$ python -q
>>> import numpy as np
>>> np.set_printoptions(suppress=True, linewidth=160)
>>> tidy = lambda a: np.round(a, 2) + 0
>>> A = np.loadtxt("x.csv", delimiter=",")
>>> print(A)
[[0. 0. 1. 0. 1. 1. 0. 0.]
 [0. 0. 0. 0. 0. 0. 0. 0.]
 [1. 0. 0. 0. 0. 1. 0. 0.]
 [0. 0. 0. 0. 0. 0. 0. 0.]
 [1. 0. 0. 0. 0. 1. 0. 0.]
 [1. 0. 1. 0. 1. 0. 0. 0.]
 [0. 0. 0. 0. 0. 0. 0. 0.]
 [0. 0. 0. 0. 0. 0. 0. 0.]]
>>> np.trace(A @ A @ A) // 6
np.float64(2.0)
>>> A @ A
array([[3., 0., 1., 0., 1., 2., 0., 0.],
       [0., 0., 0., 0., 0., 0., 0., 0.],
       [1., 0., 2., 0., 2., 1., 0., 0.],
       [0., 0., 0., 0., 0., 0., 0., 0.],
       [1., 0., 2., 0., 2., 1., 0., 0.],
       [2., 0., 1., 0., 1., 3., 0., 0.],
       [0., 0., 0., 0., 0., 0., 0., 0.],
       [0., 0., 0., 0., 0., 0., 0., 0.]])
>>> low = np.diag(A.sum(axis=1)) - A
>>> round(np.linalg.det(low[1:, 1:]))
0
>>> low @ np.ones(8)
array([0., 0., 0., 0., 0., 0., 0., 0.])
>>> (np.linalg.eigvalsh(low) < 1e-8).sum()
np.int64(5)
>>> tidy(np.linalg.eigvalsh(low))
array([0., 0., 0., 0., 0., 2., 4., 4.])
>>> print([round(float(np.linalg.det(A[:i, :i])), 2) + 0 for i in range(1, 9)])
[0.0, 0.0, 0.0, 0.0, 0.0, 0.0, 0.0, 0.0]
>>> tidy(np.linalg.eigvalsh(A).min())
np.float64(-1.56)
>>> x0 = np.array([-1, -3, 2, -3, 1, -2, 3, 3])
>>> h1 = np.maximum(A @ x0, 0)
>>> np.flatnonzero(h1 > 1e-9)
array([0, 5])
>>> print(h1)
[1. 0. 0. 0. 0. 2. 0. 0.]
>>> m1 = np.loadtxt("a.csv", delimiter=",")
>>> m1
array([[-2., -1.,  0.,  1.,  2.],
       [ 3.,  4.,  5.,  6.,  7.],
       [ 8.,  9., 10., 11., 12.],
       [13., 14., 15., 16., 17.],
       [18., 19., 20., 21., 22.],
       [23., 24., 25., 26., 27.]])
>>> left, s, VT = np.linalg.svd(m1)
>>> evecs = VT[:(s > 1e-8).sum()]
>>> rng = np.random.default_rng(83060)
>>> x0 = m1[2] + 5 * m1[1] + rng.integers(2) * np.eye(5)[1]
>>> x0
array([23., 30., 35., 41., 47.])
>>> tidy(evecs.T @ evecs)
array([[ 0.6,  0.4,  0.2,  0. , -0.2],
       [ 0.4,  0.3,  0.2,  0.1,  0. ],
       [ 0.2,  0.2,  0.2,  0.2,  0.2],
       [ 0. ,  0.1,  0.2,  0.3,  0.4],
       [-0.2,  0. ,  0.2,  0.4,  0.6]])
>>> np.allclose(evecs.T @ evecs @ x0, x0)
False
>>> print(tidy(np.diag(evecs.T @ evecs)))
[0.6 0.3 0.2 0.3 0.6]
